% ipython --no-banner

In [1]: import numpy as np

In [2]: np.set_printoptions(precision=2, suppress=True, linewidth=100, legacy="1.25")

In [3]: rng = np.random.default_rng(3634)

In [4]: labels = rng.integers(0, 3, 4)

In [5]: X = np.array([[1, -1, -3, -2], [-2, 2, -2, 1], [-3, 0, -2, -3], [1, 0, 2, 2]]) * (labels[:, None] == labels)

In [6]: X
Out[6]: 
array([[ 1,  0,  0, -2],
       [ 0,  2, -2,  0],
       [ 0,  0, -2,  0],
       [ 1,  0,  0,  2]])

In [7]: gram = X.T @ X

In [8]: np.linalg.matrix_rank(gram)
Out[8]: 4

In [9]: np.diag(gram)
Out[9]: array([2, 4, 8, 8])

In [10]: gram
Out[10]: 
array([[ 2,  0,  0,  0],
       [ 0,  4, -4,  0],
       [ 0, -4,  8,  0],
       [ 0,  0,  0,  8]])

In [11]: evals, evecs = np.linalg.eig(gram)

In [12]: round(float(np.prod(evals)), 2)
Out[12]: 256.0

In [13]: np.sort(np.linalg.eigvals(np.linalg.inv(gram)))
Out[13]: array([0.1 , 0.12, 0.5 , 0.65])

In [14]: M = np.loadtxt("m.csv", delimiter=",")

In [15]: M
Out[15]: 
array([[0., 0., 0., 0.],
       [0., 1., 0., 0.],
       [0., 2., 0., 0.],
       [0., 2., 0., 0.]])

In [16]: left, sig, Vt = np.linalg.svd(M)

In [17]: evecs = Vt[:(sig > 1e-8).sum()]

In [18]: x = M[1] + 5 * M[2] + rng.integers(2) * np.eye(4)[3]

In [19]: x
Out[19]: array([ 0., 11.,  0.,  0.])

In [20]: np.allclose(evecs.T @ evecs @ x, x)
Out[20]: True

In [21]: np.diag(evecs.T @ evecs)
Out[21]: array([0., 1., 0., 0.])

In [22]: evecs.T @ evecs
Out[22]: 
array([[0., 0., 0., 0.],
       [0., 1., 0., 0.],
       [0., 0., 0., 0.],
       [0., 0., 0., 0.]])

In [23]: np.round(np.linalg.det(M[::-1]), 2)
Out[23]: 0.0

In [24]: round(float(np.linalg.eigvals(M).sum().real), 2)
Out[24]: 1.0

In [25]: round(float(np.linalg.det(2 * M)), 2), round(np.linalg.det(M), 2)
Out[25]: (0.0, 0.0)

In [26]: other = X[0, 0] * X[1:] - np.outer(X[1:, 0], X[0])

In [27]: other
Out[27]: 
array([[ 0,  2, -2,  0],
       [ 0,  0, -2,  0],
       [ 0,  0,  0,  4]])

In [28]: np.flatnonzero(~other.round(6).any(axis=1))
Out[28]: array([], dtype=int64)

In [29]: X[:, 0] / X[0, 0]
Out[29]: array([1., 0., 0., 1.])

In [30]: np.linalg.matrix_rank(other), np.linalg.matrix_rank(X)
Out[30]: (3, 4)

In [31]: feats = np.load("case8.npy")

In [32]: feats
Out[32]: 
array([[ -6,   8,  -2],
       [-12,  16,  -4],
       [ 12, -16,   4],
       [-12,  16,  -4]])

In [33]: # rows 1 and 3 are equal

In [34]: left, sig, Vt = np.linalg.svd(feats)

In [35]: evecs = Vt[:(sig > 1e-8).sum()]

In [36]: x = feats[0] + -2 * feats[3] + rng.integers(2) * np.eye(3)[1]

In [37]: x
Out[37]: array([ 18., -23.,   6.])

In [38]: np.linalg.matrix_rank(np.vstack([feats, x]))
Out[38]: 2

In [39]: np.diag(evecs.T @ evecs)
Out[39]: array([0.35, 0.62, 0.04])

In [40]: np.round(np.linalg.norm(x - evecs.T @ evecs @ x), 2)
Out[40]: 0.62

In [41]: round(np.linalg.norm(X, 2), 2)
Out[41]: 3.24

In [42]: round(np.linalg.norm(X, "nuc"), 2)
Out[42]: 8.71

In [43]: round(float(np.linalg.norm(X[3], 1)), 2), round(np.linalg.norm(X[3], np.inf), 2)
Out[43]: (3.0, 2.0)

In [44]: np.linalg.norm(X, axis=1)
Out[44]: array([2.24, 2.83, 2.  , 2.24])

In [45]: round(np.linalg.norm(X[3] - X[2]), 2)
Out[45]: 3.0

In [46]: rank = np.linalg.matrix_rank(feats)

In [47]: rank
Out[47]: 1

In [48]: ns = np.linalg.svd(feats)[2][rank:].T

In [49]: ns @ ns.T
Out[49]: 
array([[ 0.65,  0.46, -0.12],
       [ 0.46,  0.38,  0.15],
       [-0.12,  0.15,  0.96]])

In [50]: [int(np.linalg.matrix_rank(feats[:i])) for i in range(1, len(feats) + 1)]
Out[50]: [1, 1, 1, 1]

In [51]: [int(np.linalg.matrix_rank(feats[:, :j + 1])) for j in range(3)]
Out[51]: [1, 1, 1]

In [52]: [int(np.linalg.matrix_rank(np.delete(feats, i, axis=0))) for i in range(4)]
Out[52]: [1, 1, 1, 1]

In [53]: np.linalg.matrix_rank(feats.T @ feats), np.linalg.matrix_rank(feats @ feats.T)
Out[53]: (1, 1)

In [54]: np.round(feats @ ns, 2) + 0
Out[54]: 
array([[0., 0.],
       [0., 0.],
       [0., 0.],
       [0., 0.]])

In [55]: K = np.array([[2, 0, 2], [2, 3, 0], [0, 2, 2], [3, 2, 2]])

In [56]: K[:, 2] = 3 * K[:, 0]

In [57]: K
Out[57]: 
array([[2, 0, 6],
       [2, 3, 6],
       [0, 2, 0],
       [3, 2, 9]])

In [58]: # null space of dimension 1

In [59]: np.round(K @ np.linalg.pinv(K) @ K, 2) + 0
Out[59]: 
array([[2., 0., 6.],
       [2., 3., 6.],
       [0., 2., 0.],
       [3., 2., 9.]])

In [60]: np.unique(K.round(6), axis=0).shape
Out[60]: (4, 3)

In [61]: np.abs(np.diag(np.linalg.qr(K)[1])) > 1e-9
Out[61]: array([ True,  True, False])

In [62]: r0, g = K[0], K[3]

In [63]: r0 @ g
Out[63]: 60

In [64]: r0 @ r0
Out[64]: 40

In [65]: p = (r0 @ g) / (r0 @ r0) * r0

In [66]: np.linalg.matrix_rank(np.outer(r0, g))
Out[66]: 1

In [67]: left, sig, Vt = np.linalg.svd(K)

In [68]: np.argmax(sig[:-1] / (sig[1:] + 1e-6)) + 1
Out[68]: 2

In [69]: other = left[:, :2] @ np.diag(sig[:2]) @ Vt[:2]

In [70]: round(float(np.linalg.norm(K - other, 2)), 2), round(float(sig[2]), 2)
Out[70]: (0.0, 0.0)

In [71]: np.linalg.matrix_rank(K, rtol=0.05)
Out[71]: 2

In [72]: other.round(2) + 0
Out[72]: 
array([[2., 0., 6.],
       [2., 3., 6.],
       [0., 2., 0.],
       [3., 2., 9.]])

In [73]: np.linalg.matrix_rank(K, rtol=0.1)
Out[73]: 2

In [74]: [round(float(x), 2) for x in np.linalg.svd(K, compute_uv=False)[:3]]
Out[74]: [13.38, 2.85, 0.0]

In [75]: np.linalg.cond(K) > 100
Out[75]: True

In [76]: round(np.linalg.norm(K, 2) / np.linalg.norm(K), 2)
Out[76]: 0.98

In [77]: J = np.loadtxt("arr.csv", delimiter=",")

In [78]: J
Out[78]: 
array([[-3.,  3.,  3., -3.],
       [ 3., -3.,  3.,  3.],
       [ 3.,  3., -3.,  3.],
       [-3.,  3.,  3., -3.]])

In [79]: # column 3 repeats column 0

In [80]: J @ np.linalg.pinv(J) @ J
Out[80]: 
array([[-3.,  3.,  3., -3.],
       [ 3., -3.,  3.,  3.],
       [ 3.,  3., -3.,  3.],
       [-3.,  3.,  3., -3.]])

In [81]: np.round(np.trace(np.linalg.pinv(J) @ J), 2)
Out[81]: 3.0

In [82]: np.abs(np.diag(np.linalg.qr(J)[1])) > 1e-9
Out[82]: array([ True,  True,  True, False])

In [83]: np.unique(J.round(6), axis=0).shape
Out[83]: (3, 4)

In [84]: np.trace(J)
Out[84]: -12.0

In [85]: np.linalg.matrix_power(J, 2)
Out[85]: 
array([[ 36., -18., -18.,  36.],
       [-18.,  36.,   0., -18.],
       [-18.,   0.,  36., -18.],
       [ 36., -18., -18.,  36.]])

In [86]: round(np.linalg.det(J), 2)
Out[86]: 0.0

In [87]: np.round(np.sort(np.abs(np.linalg.eigvals(J))), 2) + 0
Out[87]: array([0.  , 3.71, 6.  , 9.71])

In [88]: (J + J.T) / 2
Out[88]: 
array([[-3.,  3.,  3., -3.],
       [ 3., -3.,  3.,  3.],
       [ 3.,  3., -3.,  3.],
       [-3.,  3.,  3., -3.]])

In [89]: np.allclose(J, J.T)
Out[89]: True
